$ python3 -q
>>> import numpy as np
>>> from numpy import linalg as LA
>>> np.set_printoptions(precision=2, suppress=True, linewidth=200, sign=" ")
>>> F = np.load("layer8.npy")
>>> F
array([[  0,   0,   0,   0],
       [ 11,  20,  31,  23],
       [  0,   0,   0,   0],
       [  0,   0,   0,   0],
       [ 24,  22,   0,  21],
       [  0,   0,   0,   0],
       [  0,  12,   0,   0],
       [ 26,   0,  35,   9],
       [  9,   7,  12,   8],
       [  0,   9,   2,   5],
       [  5,  12,  15,  12],
       [  0,   2,  11,   0]])
>>> B = np.array([[1, 0], [1, 0], [3, 1], [3, 2]])
>>> np.einsum("ij,ij->i", F, F)
array([    0,  2011,     0,     0,  1501,     0,   144,  1982,   338,   110,   538,   125])
>>> np.einsum("ik,kj->ij", F, B)
array([[   0,    0],
       [ 193,   77],
       [   0,    0],
       [   0,    0],
       [ 109,   42],
       [   0,    0],
       [  12,    0],
       [ 158,   53],
       [  76,   28],
       [  30,   12],
       [  98,   39],
       [  35,   11]])
>>> LA.matrix_rank(np.vstack([F, B.T]))
np.int64(4)
>>> LA.matrix_rank(F @ B)
np.int64(2)
>>> Xs = F - F.mean(axis=0)
>>> Uu, sv, Vt = LA.svd(Xs, full_matrices=False)
>>> np.round((sv ** 2).sum() ** 2 / (sv ** 4).sum(), 2)
np.float64(2.0)
>>> np.round(Xs.mean(axis=0), 2) + 0
array([ 0.,  0.,  0.,  0.])
>>> sv ** 2 / (sv ** 2).sum()
array([ 0.66,  0.23,  0.09,  0.01])
>>> np.abs(Uu[:, 0]).argmax()
np.int64(1)
>>> t3 = np.stack([F, -1 * F, F[::-1]])
>>> np.einsum("bij,cij->bc", t3, t3)
array([[ 6749, -6749,  3698],
       [-6749,  6749, -3698],
       [ 3698, -3698,  6749]])
>>> LA.norm(t3, axis=(1, 2))
array([ 82.15,  82.15,  82.15])
>>> LA.matrix_rank(t3)
array([ 4,  4,  4])
>>> t3.shape
(3, 12, 4)
>>> (t3 @ F.T).shape
(3, 12, 12)
>>> LA.matrix_rank(t3.reshape(3, -1))
np.int64(2)
>>> G = np.cov(F, rowvar=False)
>>> F.std(axis=0)
array([  9.18,   7.74,  12.05,   8.05])
>>> np.corrcoef(F.T)
array([[ 1.  ,  0.41,  0.58,  0.72],
       [ 0.41,  1.  ,  0.16,  0.83],
       [ 0.58,  0.16,  1.  ,  0.54],
       [ 0.72,  0.83,  0.54,  1.  ]])
>>> G.shape
(4, 4)
>>> np.polyfit(F[:, 0], F[:, 3], 1)
array([ 0.63,  2.57])
>>> np.round(np.corrcoef(F[:, 0], F[:, 3])[0, 1], 2)
np.float64(0.72)
>>> LA.eigvalsh(G)[::-1]
array([ 255.19,   90.69,   36.29,    4.09])
>>> J = np.load("out17.npy")
>>> J
array([[ 0.  ,  0.36, -1.44, -1.68],
       [ 0.  ,  0.48, -1.92, -2.24],
       [ 0.  , -0.06,  0.24,  0.28]])
>>> rank = LA.matrix_rank(J)
>>> rank
np.int64(1)
>>> ns = LA.svd(J)[2][rank:].T
>>> [int(LA.matrix_rank(J[:i])) for i in range(1, len(J) + 1)]
[1, 1, 1]
>>> [int(LA.matrix_rank(np.delete(J, i, axis=0))) for i in range(3)]
[1, 1, 1]
>>> ns.shape
(4, 3)
>>> np.round(J @ ns, 2) + 0
array([[ 0.,  0.,  0.],
       [ 0.,  0.,  0.],
       [ 0.,  0.,  0.]])
>>> [int(LA.matrix_rank(J[:, :j + 1])) for j in range(4)]
[0, 1, 1, 1]
